In [1]: import numpy as np

In [2]: import numpy.linalg as la

In [3]: np.set_printoptions(precision=2, suppress=True, linewidth=160)

In [4]: def rnd(a):
   ...:     return np.round(a, 2) + 0
   ...: 

In [5]: feats = np.loadtxt("layer1.csv", delimiter=",")

In [6]: feats
Out[6]: 
array([[1., 0., 0.],
       [0., 1., 0.],
       [1., 1., 1.]])

In [7]: # triangular, det is the product of the diagonal

In [8]: rnd(la.det(feats.T))
Out[8]: np.float64(1.0)

In [9]: rnd(la.det(2 * feats)), rnd(la.det(feats))
Out[9]: (np.float64(8.0), np.float64(1.0))

In [10]: rnd(la.eigvals(feats))
Out[10]: array([1., 1., 1.])

In [11]: X = np.array([[-0.06, 0.18, -0.63],
    ...:     [-0.22, 0.66, -2.31],
    ...:     [0.1, -0.3, 1.05],
    ...:     [-0.14, 0.42, -1.47]])

In [12]: def softmax(z):
    ...:     e = np.exp(z - z.max(axis=-1, keepdims=True))
    ...:     return e / e.sum(axis=-1, keepdims=True)
    ...: 

In [13]: rnd(softmax(X).sum(axis=1))
Out[13]: array([1., 1., 1., 1.])

In [14]: S = X @ X.T / np.sqrt(3)

In [15]: softmax(S).round(6).argmax(axis=1)
Out[15]: array([1, 1, 2, 1])

In [16]: arr = np.loadtxt("a.csv", delimiter=",")

In [17]: arr
Out[17]: 
array([[5., 1., 4.],
       [1., 1., 0.],
       [4., 0., 4.]])

In [18]: # rank 2

In [19]: M2 = arr[0, 0] * arr[1:] - np.outer(arr[1:, 0], arr[0])

In [20]: M2
Out[20]: 
array([[ 0.,  4., -4.],
       [ 0., -4.,  4.]])

In [21]: np.flatnonzero(~M2.round(6).any(axis=1))
Out[21]: array([], dtype=int64)

In [22]: arr[:, 0] / arr[0, 0]
Out[22]: array([1. , 0.2, 0.8])

In [23]: ev, evecs = la.eigh(arr)

In [24]: x = np.array([-2, -1, -1])

In [25]: x @ arr @ x / (x @ x), rnd(ev[0]), rnd(ev[-1])
Out[25]: (np.float64(7.5), np.float64(0.0), np.float64(8.61))

In [26]: rnd(la.eigvalsh(arr[1:, 1:]))
Out[26]: array([1., 4.])

In [27]: rnd(evecs * np.maximum(ev, 0) @ evecs.T)
Out[27]: 
array([[5., 1., 4.],
       [1., 1., 0.],
       [4., 0., 4.]])

In [28]: np.abs(arr).sum(axis=1).max(), rnd(np.abs(ev).max())
Out[28]: (np.float64(10.0), np.float64(8.61))

In [29]: rnd(evecs * np.abs(ev) @ evecs.T)
Out[29]: 
array([[5., 1., 4.],
       [1., 1., 0.],
       [4., 0., 4.]])

In [30]: (np.sign(evecs[:, -1].round(6)) == np.sign(evecs[0, -1].round(6))).astype(int)
Out[30]: array([1, 1, 1])

In [31]: m1 = np.vander(np.arange(4) - 1, 3, increasing=True)

In [32]: m1
Out[32]: 
array([[ 1, -1,  1],
       [ 1,  0,  0],
       [ 1,  1,  1],
       [ 1,  2,  4]])

In [33]: m1 @ m1
Traceback (most recent call last):
  Cell In[33], line 1
    m1 @ m1
ValueError: matmul: Input operand 1 has a mismatch in its core dimension 0, with gufunc signature (n?,k),(k,m?)->(n?,m?) (size 4 is different from 3)


In [34]: G = m1.T @ m1

In [35]: la.matrix_rank(G)
Out[35]: np.int64(3)

In [36]: rnd(la.eigvalsh(G)[::-1])
Out[36]: array([23.97,  2.87,  1.16])

In [37]: (m1 @ m1.T).shape
Out[37]: (4, 4)

In [38]: np.trace(G), (m1 ** 2).sum()
Out[38]: (np.int64(28), np.int64(28))

In [39]: G
Out[39]: 
array([[ 4,  2,  6],
       [ 2,  6,  8],
       [ 6,  8, 18]])

In [40]: U, sigma, vt = la.svd(G, full_matrices=False)

In [41]: (sigma > 1e-8).sum()
Out[41]: np.int64(3)

In [42]: np.abs(U[:, 0]).round(6).argmax()
Out[42]: np.int64(2)

In [43]: rnd(np.sqrt((sigma ** 2).sum())), rnd(la.norm(G))
Out[43]: (np.float64(24.17), np.float64(24.17))

In [44]: rnd(U.T @ G @ vt.T)
Out[44]: 
array([[23.97,  0.  ,  0.  ],
       [ 0.  ,  2.87,  0.  ],
       [ 0.  ,  0.  ,  1.16]])

In [45]: rnd(sigma)
Out[45]: array([23.97,  2.87,  1.16])

In [46]: mat = np.load("m.npy")

In [47]: mat
Out[47]: 
array([[-4.  ,  3.95, -5.  ],
       [-4.01,  4.  , -4.97],
       [-4.  ,  4.  , -4.99],
       [-3.99,  3.96, -4.97],
       [-4.02,  4.02, -4.98],
       [-3.97,  4.02, -4.99],
       [-4.  ,  3.99, -5.  ],
       [-4.  ,  4.01, -5.01],
       [-4.03,  3.99, -4.99],
       [-3.97,  4.  , -5.01],
       [-4.01,  4.01, -4.98],
       [-4.02,  4.02, -4.99],
       [-4.01,  4.03, -5.  ],
       [ 4.96,  3.02, -1.97],
       [ 5.02,  2.98, -2.02],
       [ 5.03,  3.01, -2.01],
       [ 5.03,  2.98, -2.02],
       [ 4.98,  3.02, -2.  ],
       [ 4.98,  3.04, -2.01],
       [ 5.  ,  2.98, -1.97],
       [ 4.98,  2.97, -1.97],
       [ 4.99,  3.01, -1.99],
       [ 5.  ,  2.98, -2.01],
       [ 5.  ,  3.02, -2.  ],
       [ 5.04,  3.02, -1.97],
       [ 4.99,  3.01, -1.97]])

In [48]: rnd(mat[16] @ mat[12])
Out[48]: np.float64(1.94)

In [49]: rnd(la.norm(mat) ** 2 / la.norm(mat, 2) ** 2)
Out[49]: np.float64(1.66)

In [50]: rnd(la.norm(mat, 2))
Out[50]: np.float64(27.25)

In [51]: rnd(la.norm(mat[16], 1)), rnd(la.norm(mat[16], np.inf))
Out[51]: (np.float64(10.03), np.float64(5.03))

In [52]: la.norm(mat, axis=1).argmax()
Out[52]: np.int64(12)

In [53]: rnd(np.trace(la.pinv(X) @ X))
Out[53]: np.float64(1.0)

In [54]: np.abs(np.diag(la.qr(X)[1])) > 1e-9
Out[54]: array([ True, False, False])

In [55]: np.unique(X.round(6), axis=0).shape
Out[55]: (4, 3)

In [56]: rnd(X @ la.pinv(X) @ X)
Out[56]: 
array([[-0.06,  0.18, -0.63],
       [-0.22,  0.66, -2.31],
       [ 0.1 , -0.3 ,  1.05],
       [-0.14,  0.42, -1.47]])

In [57]: try:
    ...:     la.inv(X)
    ...: except la.LinAlgError as e:
    ...:     print(repr(e))
    ...: 
LinAlgError('Last 2 dimensions of the array must be square')

In [58]: Z = mat[[9, 4]].astype(float)

In [59]: for _ in range(6):
    ...:     labels = la.norm(mat[:, None] - Z, axis=-1).argmin(axis=1)
    ...:     Z = np.array([mat[labels == j].mean(axis=0) for j in range(2)])
    ...: 

In [60]: labels
Out[60]: array([1, 1, 1, 1, 1, 1, 1, 1, 1, 1, 1, 1, 1, 0, 0, 0, 0, 0, 0, 0, 0, 0, 0, 0, 0, 0])

In [61]: np.abs(Z[1] - Z[0]).argmax()
Out[61]: np.int64(0)

In [62]: K = np.loadtxt("x.csv", delimiter=",")

In [63]: rnd(K)
Out[63]: 
array([[-0.4 ,  0.61, -0.6 , -0.34],
       [-0.16, -0.04, -0.43,  0.89],
       [ 0.81, -0.1 , -0.57, -0.13],
       [ 0.4 ,  0.79,  0.37,  0.28]])

In [64]: proj = np.triu(np.array([[-2, -1, -1, 3], [-2, 0, -2, 2], [0, 0, 3, 2], [1, 3, -1, -2]]), 1) + np.eye(4)

In [65]: M2 = proj @ K @ la.inv(proj)

In [66]: rnd(proj @ K - K @ proj)
Out[66]: 
array([[ 0.56,  2.1 ,  2.92,  1.29],
       [-0.81,  1.61,  1.64,  2.26],
       [ 0.81,  2.38,  1.35, -0.52],
       [ 0.  ,  0.4 ,  1.98, -3.52]])

In [67]: rnd(np.poly(M2))
Out[67]: array([ 1.  ,  0.72,  0.  , -0.72, -1.  ])

In [68]: la.matrix_rank(M2)
Out[68]: np.int64(4)

In [69]: rnd(la.norm(K, axis=0))
Out[69]: array([1., 1., 1., 1.])

In [70]: rnd(la.norm(K, 2))
Out[70]: np.float64(1.0)

In [71]: rnd(la.norm(K, "nuc"))
Out[71]: np.float64(4.0)

In [72]: rnd(la.norm(K, axis=1))
Out[72]: array([1., 1., 1., 1.])

In [73]: rnd(K[1] @ K[2])
Out[73]: np.float64(0.0)

In [74]: A = np.array([[0.31, -2.28, -6.63],
    ...:     [0.29, 0.05, 3.94],
    ...:     [1.56, 1.5, 5.53],
    ...:     [3.39, -0.76, 0.98],
    ...:     [2.05, 0.74, 2.05],
    ...:     [1.05, 0.35, 2.49],
    ...:     [1.42, 0.97, 2.1],
    ...:     [1.28, -2.47, -1.78],
    ...:     [-0.96, 0.17, -0.12],
    ...:     [0.05, 3.8, 2.02],
    ...:     [1.54, 0.34, 0.95],
    ...:     [3.01, -0.7, 2.33],
    ...:     [-2.27, 1.39, -1.4],
    ...:     [-6.59, 2.93, -2.38],
    ...:     [-0.57, -1.38, -5.08],
    ...:     [-3.54, -0.45, -3.7]])

In [75]: Ac = (A - A.mean(axis=0)) / A.std(axis=0)

In [76]: rnd(Ac.std(axis=0))
Out[76]: array([1., 1., 1.])

In [77]: np.argwhere(np.abs(Ac) > 2)
Out[77]: 
array([[ 0,  2],
       [ 9,  1],
       [13,  0]])

In [78]: beta = la.lstsq(np.delete(Ac, 0, axis=1), Ac[:, 0])[0]

In [79]: np.abs(beta).argmax()
Out[79]: np.int64(1)

In [80]: rnd(1 - np.var(Ac[:, 0] - np.delete(Ac, 0, axis=1) @ beta))
Out[80]: np.float64(0.66)

In [81]: M2 = np.c_[A[:, :2] @ np.array([[1, 2], [2, 3]]), np.array([-1, 0, 0, -2, 0, 3, 0, 2, -3, -2, -3, 3, 3, 1, 2, 3])]

In [82]: rnd(M2)
Out[82]: 
array([[-4.25, -6.22, -1.  ],
       [ 0.39,  0.73,  0.  ],
       [ 4.56,  7.62,  0.  ],
       [ 1.87,  4.5 , -2.  ],
       [ 3.53,  6.32,  0.  ],
       [ 1.75,  3.15,  3.  ],
       [ 3.36,  5.75,  0.  ],
       [-3.66, -4.85,  2.  ],
       [-0.62, -1.41, -3.  ],
       [ 7.65, 11.5 , -2.  ],
       [ 2.22,  4.1 , -3.  ],
       [ 1.61,  3.92,  3.  ],
       [ 0.51, -0.37,  3.  ],
       [-0.73, -4.39,  1.  ],
       [-3.33, -5.28,  2.  ],
       [-4.44, -8.43,  3.  ]])

In [83]: la.matrix_rank(M2)
Out[83]: np.int64(3)

In [84]: rnd(la.norm(M2 - A @ la.lstsq(A, M2)[0], axis=0))
Out[84]: array([0.  , 0.  , 7.85])

In [85]: theta = np.radians(60)

In [86]: Rm = np.eye(3)

In [87]: Rm[2, 2] = Rm[0, 0] = np.cos(theta)

In [88]: Rm[2, 0], Rm[0, 2] = -np.sin(theta), np.sin(theta)

In [89]: rnd(Rm)
Out[89]: 
array([[ 0.5 ,  0.  ,  0.87],
       [ 0.  ,  1.  ,  0.  ],
       [-0.87,  0.  ,  0.5 ]])

In [90]: M2 = A @ Rm.T

In [91]: rnd(np.abs(M2 - A).max(axis=0))
Out[91]: array([5.9, 0. , 6.9])

In [92]: rnd(la.svd(A, compute_uv=False)), rnd(la.svd(M2, compute_uv=False))
Out[92]: (array([14.35,  9.48,  3.33]), array([14.35,  9.48,  3.33]))

In [93]: F, _ = la.qr(np.array([[-0.3, 1.4], [0.2, -1.8]]))

In [94]: rnd(F)
Out[94]: 
array([[-0.83,  0.55],
       [ 0.55,  0.83]])

In [95]: x = np.array([1, 1])

In [96]: rnd((F * x).sum(axis=1))
Out[96]: array([-0.28,  1.39])

In [97]: (F @ x).argmax()
Out[97]: np.int64(1)

In [98]: rnd(np.einsum("ij,j->i", F, x))
Out[98]: array([-0.28,  1.39])

In [99]: rnd(F * x)
Out[99]: 
array([[-0.83,  0.55],
       [ 0.55,  0.83]])
